% python3 -q
>>> import numpy as np
>>> np.set_printoptions(precision=1, suppress=True, linewidth=160, sign=" ")
>>> arr = np.array([[1.8, 0.0, 1.9],
...     [2.0, 0.0, 2.0],
...     [1.9, -0.2, 2.0],
...     [1.8, 0.1, 2.0],
...     [2.0, 0.0, 2.0],
...     [2.0, 0.0, 2.0],
...     [1.9, -0.2, 2.1],
...     [1.9, 0.0, 2.0],
...     [1.9, 0.0, 1.9],
...     [2.1, -0.1, 1.9],
...     [2.8, 3.1, -3.0],
...     [3.1, 3.1, -3.2],
...     [3.0, 3.2, -3.2],
...     [2.9, 3.1, -3.1],
...     [3.1, 2.8, -3.0],
...     [2.9, 2.9, -3.0],
...     [3.3, 2.8, -3.2],
...     [3.0, 2.9, -3.0],
...     [3.1, 3.0, -3.1],
...     [2.9, 3.0, -3.0]])
>>> left, s, Vh = np.linalg.svd(arr, full_matrices=False)
>>> left.shape, s.shape, Vh.shape
((20, 3), (3,), (3, 3))
>>> np.abs(Vh[0])
array([ 0.6,  0.6,  0.6])
>>> (s > 1e-8).sum()
np.int64(3)
>>> np.cumsum(s ** 2) / np.sum(s ** 2)
array([ 0.8,  1. ,  1. ])
>>> np.round(left.T @ arr @ Vh.T, 1) + 0
array([[ 16.6,   0. ,   0. ],
       [  0. ,   8.7,   0. ],
       [  0. ,   0. ,   0.5]])
>>> round(np.sqrt((s ** 2).sum()), 1), round(float(np.linalg.norm(arr)), 1)
(np.float64(18.8), 18.8)
>>> np.allclose(left * s @ Vh, arr)
True
>>> np.round(Vh @ Vh.T, 1) + 0
array([[ 1.,  0.,  0.],
       [ 0.,  1.,  0.],
       [ 0.,  0.,  1.]])
>>> np.round(s / s[0], 1) + 0
array([ 1. ,  0.5,  0. ])
>>> np.abs(np.linalg.svd(arr)[2][-1])
array([ 0.4,  0.8,  0.4])
>>> np.argsort(-np.linalg.norm(arr, axis=0).round(6), kind="stable")[:3]
array([ 2,  0,  1])
>>> np.linalg.cond(arr) > 100
np.False_
>>> np.round(np.linalg.norm(arr, 2) / np.linalg.norm(arr), 1)
np.float64(0.9)
>>> cen = arr - arr.mean(axis=0)
>>> left, s, Vh = np.linalg.svd(cen, full_matrices=False)
>>> round((s ** 2).sum() ** 2 / (s ** 4).sum(), 1)
np.float64(1.0)
>>> np.round(cen.mean(axis=0), 1) + 0
array([ 0.,  0.,  0.])
>>> s
array([ 13.4,   0.6,   0.3])
>>> (np.sign(left[:, 0]) == np.sign(left[0, 0])).astype(int)
array([ 1,  1,  1,  1,  1,  1,  1,  1,  1,  1,  0,  0,  0,  0,  0,  0,  0,  0,  0,  0])
>>> x0 = np.array([-1, 2, -2])
>>> rhs = arr @ x0
>>> np.round(np.linalg.pinv(arr) @ arr, 1) + 0
array([[ 1.,  0.,  0.],
       [ 0.,  1.,  0.],
       [ 0.,  0.,  1.]])
>>> np.linalg.lstsq(arr, rhs)[0]
array([-1.,  2., -2.])
>>> rng = np.random.default_rng(69673)
>>> rhs = rhs + 0.1 * rng.normal(size=20)
>>> rhs
array([-5.6, -5.8, -6.4, -5.6, -5.8, -6. , -6.5, -5.9, -5.7, -6.2,  9.5,  9.5,  9.8,  9.5,  8.6,  8.8,  8.6,  8.8,  9. ,  8.9])
>>> beta, *_ = np.linalg.lstsq(arr, rhs)
>>> np.round(arr.T @ (rhs - arr @ beta), 1) + 0
array([ 0.,  0.,  0.])
>>> np.round(np.linalg.norm(rhs - arr @ beta), 1)
np.float64(0.4)
>>> [round(float(np.linalg.norm(np.linalg.solve(arr.T @ arr + lam * np.eye(3), arr.T @ rhs))), 2) for lam in (0, 1, 10, 100)]
[3.05, 2.72, 2.51, 1.58]
>>> hat = arr @ np.linalg.solve(arr.T @ arr, arr.T)
>>> hat @ arr[:, 2]
array([ 1.9,  2. ,  2. ,  2. ,  2. ,  2. ,  2.1,  2. ,  1.9,  1.9, -3. , -3.2, -3.2, -3.1, -3. , -3. , -3.2, -3. , -3.1, -3. ])
>>> np.round(np.linalg.eigvalsh(hat), 1) + 0
array([ 0.,  0.,  0.,  0.,  0.,  0.,  0.,  0.,  0.,  0.,  0.,  0.,  0.,  0.,  0.,  0.,  0.,  1.,  1.,  1.])
>>> idx = rng.integers(0, 2, 6)
>>> mat = (idx[:, None] == idx) * 5 + np.eye(6)
>>> mat
array([[ 6.,  5.,  0.,  5.,  0.,  0.],
       [ 5.,  6.,  0.,  5.,  0.,  0.],
       [ 0.,  0.,  6.,  0.,  5.,  5.],
       [ 5.,  5.,  0.,  6.,  0.,  0.],
       [ 0.,  0.,  5.,  0.,  6.,  5.],
       [ 0.,  0.,  5.,  0.,  5.,  6.]])
>>> # 2 groups of indices that never mix
>>> np.allclose(mat, mat.T)
True
>>> np.allclose(mat @ mat.T, mat.T @ mat)
True
>>> np.trace(mat)
np.float64(36.0)
>>> np.linalg.matrix_power(mat, 2)
array([[ 86.,  85.,   0.,  85.,   0.,   0.],
       [ 85.,  86.,   0.,  85.,   0.,   0.],
       [  0.,   0.,  86.,   0.,  85.,  85.],
       [ 85.,  85.,   0.,  86.,   0.,   0.],
       [  0.,   0.,  85.,   0.,  86.,  85.],
       [  0.,   0.,  85.,   0.,  85.,  86.]])
>>> (mat + mat.T) / 2
array([[ 6.,  5.,  0.,  5.,  0.,  0.],
       [ 5.,  6.,  0.,  5.,  0.,  0.],
       [ 0.,  0.,  6.,  0.,  5.,  5.],
       [ 5.,  5.,  0.,  6.,  0.,  0.],
       [ 0.,  0.,  5.,  0.,  6.,  5.],
       [ 0.,  0.,  5.,  0.,  5.,  6.]])
>>> mat @ mat
array([[ 86.,  85.,   0.,  85.,   0.,   0.],
       [ 85.,  86.,   0.,  85.,   0.,   0.],
       [  0.,   0.,  86.,   0.,  85.,  85.],
       [ 85.,  85.,   0.,  86.,   0.,   0.],
       [  0.,   0.,  85.,   0.,  86.,  85.],
       [  0.,   0.,  85.,   0.,  85.,  86.]])
>>> assert mat == mat.T
Traceback (most recent call last):
  File "<python-input-47>", line 1, in <module>
    assert mat == mat.T
           ^^^^^^^^^^^^
ValueError: The truth value of an array with more than one element is ambiguous. Use a.any() or a.all()
>>> round(float(np.abs(np.linalg.eigvals(mat)).max()), 1)
16.0
>>> left, s, Vh = np.linalg.svd(mat)
>>> s
array([ 16.,  16.,   1.,   1.,   1.,   1.])
>>> np.argmax(s[:-1] / (s[1:] + 1e-6)) + 1
np.int64(2)
>>> B = left[:, :2] @ np.diag(s[:2]) @ Vh[:2]
>>> B
array([[ 5.3,  5.3,  0. ,  5.3,  0. ,  0. ],
       [ 5.3,  5.3,  0. ,  5.3,  0. ,  0. ],
       [ 0. ,  0. ,  5.3,  0. ,  5.3,  5.3],
       [ 5.3,  5.3,  0. ,  5.3,  0. ,  0. ],
       [ 0. ,  0. ,  5.3,  0. ,  5.3,  5.3],
       [ 0. ,  0. ,  5.3,  0. ,  5.3,  5.3]])
>>> np.linalg.matrix_rank(B)
np.int64(2)
>>> np.linalg.matrix_rank(mat, rtol=0.05)
np.int64(6)
>>> K = np.loadtxt("a.csv", delimiter=",")
>>> K
array([[-0.9,  0.6,  1.7,  2.2],
       [-0.5,  0.6, -0.4,  2.9],
       [-0.6, -0.2,  2.9, -0.6],
       [-0.1, -2.4, -1.8, -0.1],
       [-2.4, -0.1,  0.6, -1.6],
       [-1.5,  0.3, -2.1,  1.4],
       [ 1.2, -0.5, -0.6,  2.7],
       [-0.2, -2.4,  0.6,  1.7],
       [-0.4,  1.4, -2.1,  1.6],
       [-3. , -0.4,  0.3,  0. ],
       [ 0.6, -0.1,  0.3,  2.9],
       [ 1.8, -0.1,  2.2, -1. ],
       [-0.4,  0.9,  2.8,  0.5],
       [ 0. , -1.7,  1.9,  1.5],
       [ 1.1, -0.7, -0.4,  2.7],
       [-1.7,  1.7, -1.8, -0.6],
       [ 0. ,  1. ,  2.8, -0.4],
       [ 1.7, -2. ,  0.4, -1.3],
       [ 0.2, -2.3, -1.3, -1.4],
       [-0.4, -2.6,  1.3, -0.8],
       [ 1.3, -1.6, -0.5, -2.1],
       [-1.1, -1.3,  1.2, -2.1],
       [-1.8,  1.8,  1. , -1.2],
       [ 2.7, -0.5,  0.3,  1.3],
       [-1.6,  1.5, -1.9,  0.6],
       [ 0.7,  1.9,  1.7,  1.4],
       [ 1.4, -0.2, -1.2,  2.3],
       [ 2.5, -0.2, -0.9,  1.3]])
>>> hat = K @ np.linalg.solve(K.T @ K, K.T)
>>> np.diag(hat)
array([ 0.2,  0.1,  0.1,  0.2,  0.1,  0.1,  0.1,  0.2,  0.1,  0.2,  0.1,  0.2,  0.1,  0.2,  0.1,  0.1,  0.1,  0.1,  0.1,  0.2,  0.1,  0.1,  0.1,  0.1,  0.1,
        0.2,  0.1,  0.1])
>>> np.linalg.matrix_rank(np.eye(28) - hat)
np.int64(24)
